% ipython --no-banner

In [1]: import numpy as np

In [2]: np.set_printoptions(precision=3, suppress=True, linewidth=100, legacy="1.25")

In [3]: rd = lambda a: np.round(a, 3) + 0

In [4]: rng = np.random.default_rng(473)

In [5]: M = rng.normal(size=(32, 3)) + 5 * np.array([2, 2, 2])

In [6]: rd(M)
Out[6]: 
array([[ 9.512, 10.734, 11.083],
       [10.149,  9.865,  9.62 ],
       [10.233,  9.344, 10.309],
       [10.112,  8.444, 10.034],
       [12.919,  9.816, 10.278],
       [ 9.415,  8.754, 10.507],
       [ 9.245,  9.03 ,  8.612],
       [ 9.076,  9.348,  7.629],
       [10.956, 13.667,  7.539],
       [ 9.478, 10.954, 10.235],
       [11.219, 10.364,  9.242],
       [10.776, 10.942, 10.065],
       [10.63 ,  9.122,  8.946],
       [10.845, 11.146,  8.492],
       [ 9.071, 10.406, 10.874],
       [10.343, 11.1  , 10.865],
       [10.622, 10.651, 11.774],
       [10.146,  8.873, 10.413],
       [ 9.988,  8.905,  9.636],
       [ 8.618, 10.621, 11.638],
       [ 8.3  , 11.2  ,  8.929],
       [ 7.636, 10.895, 10.509],
       [ 9.154,  7.965, 11.254],
       [ 9.043,  9.14 ,  7.95 ],
       [ 9.894, 10.416,  9.521],
       [ 9.931, 10.53 ,  9.879],
       [10.348, 10.52 ,  9.103],
       [10.657,  8.762, 10.486],
       [11.402,  8.628,  8.85 ],
       [ 9.975,  9.496,  8.666],
       [ 9.226,  9.53 , 10.028],
       [10.495,  7.518,  8.667]])

In [7]: labels = M[:, 2] > np.median(M[:, 2])

In [8]: u = M[labels].mean(axis=0) - M[~labels].mean(axis=0)

In [9]: rd(u)
Out[9]: array([-0.224, -0.069,  1.817])

In [10]: ((M - M.mean(axis=0)) @ u > 0).astype(int)
Out[10]: 
array([1, 0, 1, 1, 1, 1, 0, 0, 0, 1, 0, 1, 0, 0, 1, 1, 1, 1, 0, 1, 0, 1, 1, 0, 0, 1, 0, 1, 0, 0, 1,
       0])

In [11]: rd((((M - M.mean(axis=0)) @ u > 0) == labels).mean())
Out[11]: 0.969

In [12]: x = np.array([3, 1, 2])

In [13]: target = M @ x

In [14]: rd(np.linalg.pinv(M) @ M)
Out[14]: 
array([[1., 0., 0.],
       [0., 1., 0.],
       [0., 0., 1.]])

In [15]: rd(np.linalg.lstsq(M, target)[0])
Out[15]: array([3., 1., 2.])

In [16]: target = target + 0.1 * rng.normal(size=32)

In [17]: rd(target)
Out[17]: 
array([61.34 , 59.683, 60.613, 58.826, 69.058, 57.979, 54.066, 51.851, 61.523, 59.832, 62.496,
       63.272, 58.775, 60.688, 59.324, 63.898, 66.082, 59.916, 57.9  , 59.79 , 53.921, 54.92 ,
       57.945, 52.158, 58.974, 60.183, 59.941, 61.567, 60.495, 56.666, 57.314, 56.392])

In [18]: coef, *_ = np.linalg.lstsq(M, target)

In [19]: [round(float(np.linalg.norm(np.linalg.solve(M.T @ M + lam * np.eye(3), M.T @ target))), 2) for lam in (0, 1, 10, 100)]
Out[19]: [3.73, 3.72, 3.63, 3.45]

In [20]: rd(M.T @ (target - M @ coef))
Out[20]: array([0., 0., 0.])

In [21]: A = np.load("case2.npy")

In [22]: A
Out[22]: 
array([[-0.882,  0.919,  1.02 , -1.531,  2.177,  1.96 , -0.018,  1.571, -2.11 ,  0.927, -1.773,
        -1.824],
       [-1.271,  1.592,  1.22 , -2.267,  1.837,  1.903,  0.33 ,  1.818, -1.836,  0.6  , -2.243,
        -1.668],
       [-1.694,  1.386,  1.026, -1.906,  2.369,  2.24 , -0.182,  2.009, -1.961,  0.737, -2.223,
        -2.003],
       [-0.857,  1.188,  0.562, -1.609,  1.679,  2.332,  0.268,  1.942, -2.248,  0.847, -1.634,
        -1.808],
       [-0.891,  0.405,  1.381, -1.865,  2.05 ,  1.663,  0.165,  1.682, -1.866,  0.968, -2.544,
        -1.729],
       [-0.769,  0.858,  0.525, -1.844,  2.022,  1.739, -0.354,  1.981, -1.684,  1.318, -2.07 ,
        -1.887],
       [-1.178,  0.805,  0.286, -2.071,  1.784,  1.55 , -0.145,  2.025, -2.505,  1.352, -2.469,
        -1.913],
       [-1.164,  0.792,  0.707, -1.854,  2.785,  1.91 ,  0.398,  1.813, -1.868,  0.94 , -2.135,
        -1.96 ],
       [-1.104,  1.149,  1.031, -2.079,  2.319,  2.281,  0.232,  2.31 , -1.836,  0.519, -1.863,
        -2.027],
       [-0.958,  1.217,  0.881, -2.61 ,  2.705,  1.696, -0.163,  2.118, -1.785,  0.943, -2.465,
        -1.936],
       [-1.183,  1.028,  0.508, -1.98 ,  2.688,  2.363,  0.155,  1.426, -2.354,  0.54 , -2.004,
        -2.534],
       [-0.664,  1.361,  0.789, -2.089,  2.397,  1.829, -0.025,  1.854, -2.125,  0.901, -1.341,
        -2.423],
       [-1.033,  0.938,  0.836, -1.813,  1.924,  2.076,  0.142,  1.643, -2.125,  1.241, -1.517,
        -1.91 ],
       [-1.056,  1.427,  1.125, -1.988,  2.373,  1.878, -0.589,  1.653, -1.752,  0.817, -2.234,
        -2.082],
       [-0.828,  0.603,  1.158, -2.451,  2.137,  2.237, -0.218,  1.903, -1.825,  1.084, -2.236,
        -2.248],
       [-0.502,  0.695,  1.237, -1.986,  2.128,  2.337,  0.095,  1.54 , -1.943,  0.425, -2.371,
        -2.068],
       [-0.622,  1.582,  1.414, -2.113,  2.167,  1.711, -0.061,  1.788, -1.934,  1.367, -2.404,
        -2.206],
       [-0.904,  0.669,  1.145, -2.05 ,  1.599,  1.733, -0.287,  2.012, -1.345,  1.154, -2.065,
        -1.839],
       [-0.378,  1.207,  1.463, -1.868,  1.695,  1.973, -0.199,  1.89 , -2.142,  0.547, -2.214,
        -1.562],
       [-1.211,  1.007,  0.751, -1.809,  2.017,  1.776,  0.196,  1.381, -1.731,  1.202, -2.261,
        -2.569],
       [-1.013,  0.26 ,  0.028, -1.117,  1.007, -1.299, -0.667,  1.729,  1.547, -0.021,  1.125,
        -0.16 ],
       [-0.94 ,  0.028,  0.092, -1.304,  0.659, -1.055, -0.917,  2.156,  2.251,  0.136,  0.802,
        -0.191],
       [-1.378,  0.001,  0.515, -1.185,  0.167, -0.905, -0.766,  1.673,  1.606,  0.21 ,  1.112,
         0.323],
       [-0.482, -0.27 , -0.291, -1.206,  1.565, -1.52 , -1.15 ,  1.71 ,  2.429,  0.089,  1.043,
         0.063],
       [-1.092,  0.178, -0.108, -0.954,  1.174, -1.181, -1.043,  1.934,  2.421, -0.17 ,  0.991,
        -0.382],
       [-0.412,  0.011, -0.366, -1.58 ,  1.24 , -0.991, -1.386,  2.46 ,  1.634, -0.05 ,  0.507,
         0.008],
       [-1.163, -0.009, -0.462, -0.858,  0.906, -1.442, -1.485,  1.953,  1.729,  0.252,  1.231,
         0.202],
       [-0.481,  0.009,  0.172, -1.21 ,  1.005, -1.694, -0.733,  2.018,  2.195, -0.284,  1.275,
        -0.33 ],
       [-1.008,  0.42 , -0.276, -1.45 ,  1.199, -0.425, -0.952,  1.662,  2.087, -0.146,  1.024,
        -0.147],
       [-1.356, -0.398,  0.651, -1.023,  0.751, -0.812, -0.922,  2.153,  2.324, -0.584,  0.776,
         0.031],
       [-0.67 ,  0.068, -0.104, -1.567,  0.769, -0.481, -1.169,  2.315,  2.045,  0.455,  0.975,
         0.5  ],
       [-0.509, -0.386,  0.25 , -0.62 ,  0.435, -0.591, -0.962,  2.189,  1.87 ,  0.1  ,  0.998,
         0.396],
       [-0.794,  0.238, -0.363, -0.59 ,  0.731, -0.508, -0.922,  2.385,  1.849, -0.553,  1.445,
        -0.389],
       [-0.801,  0.298, -0.005, -1.043,  1.043, -1.232, -0.457,  2.245,  2.256, -0.078,  1.566,
        -0.838],
       [-1.167,  0.75 , -0.171, -0.612,  0.781, -1.1  , -1.363,  2.051,  2.833,  0.1  ,  1.055,
        -0.26 ],
       [-0.904, -0.156, -0.196, -1.114,  0.87 , -1.135, -1.705,  1.566,  2.153,  0.303,  1.211,
         0.043],
       [-1.732, -0.149,  0.044, -1.008,  1.112, -0.917, -1.139,  2.135,  1.717,  0.242,  0.823,
        -0.137],
       [-0.898,  0.248,  0.429, -1.606,  0.646, -0.242, -0.844,  1.834,  2.28 , -0.375,  1.491,
        -0.55 ],
       [-0.54 ,  0.143, -0.037, -1.081,  1.133, -0.879, -0.632,  1.774,  1.814,  0.499,  0.796,
         0.211],
       [-1.525, -0.052, -0.472, -0.858,  0.804, -1.416, -0.841,  2.655,  1.845, -0.092,  1.052,
        -0.117]])

In [23]: Y = np.c_[A[:, :6] @ np.array([[-3, -1, 2, -1, -3, -1],
    ...:     [-1, 2, 1, -3, -3, -2],
    ...:     [-1, -3, 2, 2, 1, 3],
    ...:     [1, -1, 3, 3, -2, -2],
    ...:     [-3, 1, 2, 2, -3, 1],
    ...:     [-1, -3, -3, -3, 3, 3]]), np.array([2, 5, 2, 2, 2, 2, 2, 3, 0, 3, 2, 2, 4, 2, 3, 5, 0, 4, 2, 0, 0, 1, 2, 1, 4, 0, 5, 1, 5, 0, 0, 0, 1, 0, 0, 2, 4, 3, 1, 2])]

In [24]: rd(Y)
Out[24]: 
array([[ -9.315,  -2.512,  -4.924,  -5.954,   3.32 ,  13.223,   2.   ],
       [ -8.68 ,  -0.81 ,  -7.346,  -9.901,   4.989,  13.827,   5.   ],
       [ -8.583,  -1.057,  -7.65 ,  -8.112,   5.375,  14.901,   2.   ],
       [ -8.157,  -2.161,  -7.867, -10.048,   4.746,  12.06 ,   2.   ],
       [ -8.791,  -3.516,  -5.099,  -4.046,   5.408,  14.993,   2.   ],
       [ -8.725,  -0.441,  -6.335,  -7.46 ,   3.097,  11.555,   2.   ],
       [ -6.53 ,   1.135,  -8.274,  -7.96 ,   4.845,  11.002,   2.   ],
       [-10.126,  -0.464,  -5.844,  -5.52 ,   2.906,  13.924,   3.   ],
       [-10.185,  -2.136,  -7.439,  -8.723,   4.94 ,  15.219,   0.   ],
       [-11.645,   0.976,  -6.445,  -8.439,   2.297,  14.18 ,   3.   ],
       [-10.394,  -0.706,  -7.975,  -8.538,   3.958,  14.388,   2.   ],
       [-11.267,   0.018,  -5.349,  -8.801,   1.172,  12.371,   2.   ],
       [ -8.336,  -2.09 ,  -7.275,  -7.928,   5.203,  13.443,   4.   ],
       [-10.369,  -0.738,  -5.287,  -7.827,   2.503,  13.56 ,   2.   ],
       [-10.376,  -3.563,  -8.527,  -8.455,   7.035,  16.846,   3.   ],
       [-11.133,  -4.716,  -6.548,  -7.822,   5.257,  15.934,   5.   ],
       [-11.455,  -1.309,  -3.972,  -8.434,   1.392,  13.226,   0.   ],
       [ -7.682,  -2.743,  -7.   ,  -6.964,   6.352,  13.899,   4.   ],
       [-10.462,  -3.953,  -4.756,  -8.45 ,   3.546,  13.703,   2.   ],
       [ -7.761,  -0.53 ,  -6.634,  -7.029,   4.258,  12.413,   0.   ],
       [ -0.088,   7.47 ,   0.85 ,   2.849,  -2.397,  -0.079,   0.   ],
       [  0.474,   5.848,  -1.097,   1.611,   0.294,   1.262,   1.   ],
       [  2.837,   3.902,  -2.231,   1.899,   3.8  ,   2.743,   2.   ],
       [ -2.374,   8.146,   2.256,   4.782,  -4.878,  -0.434,   1.   ],
       [ -0.089,   7.443,   0.807,   3.371,  -2.523,  -0.049,   4.   ],
       [ -2.718,   7.325,  -0.832,   0.36 ,  -2.696,   0.719,   0.   ],
       [  1.826,   8.621,   0.305,   3.83 ,  -2.274,  -1.909,   5.   ],
       [ -1.269,   7.28 ,   2.853,   4.26 ,  -4.089,  -0.678,   1.   ],
       [ -1.742,   6.6  ,  -2.825,  -1.481,  -0.484,   2.164,   5.   ],
       [  1.351,   2.817,  -0.939,   4.721,   3.27 ,   4.466,   0.   ],
       [ -1.347,   4.897,  -3.2  ,  -1.462,   1.086,   2.682,   0.   ],
       [  0.329,   1.815,  -0.121,   2.95 ,   1.097,   1.933,   0.   ],
       [  0.232,   5.204,  -0.86 ,   0.57 ,  -1.232,  -0.384,   1.   ],
       [ -0.83 ,   7.194,   1.339,   2.55 ,  -3.235,  -0.377,   0.   ],
       [  1.067,   7.873,   1.1  ,   1.601,  -3.339,  -2.141,   0.   ],
       [  0.475,   6.569,  -0.553,   2.783,  -0.803,   0.321,   2.   ],
       [  1.874,   6.173,  -1.574,   4.218,   1.616,   2.539,   4.   ],
       [ -1.285,   3.085,  -3.49 ,  -1.788,   2.927,   4.821,   3.   ],
       [ -2.087,   5.788,   0.649,   1.697,  -2.72 ,   0.801,   1.   ],
       [  3.245,   8.747,  -0.764,   4.019,  -0.685,  -1.515,   2.   ]])

In [25]: np.linalg.matrix_rank(np.c_[A, Y])
Out[25]: 13

In [26]: np.linalg.matrix_rank(Y)
Out[26]: 7
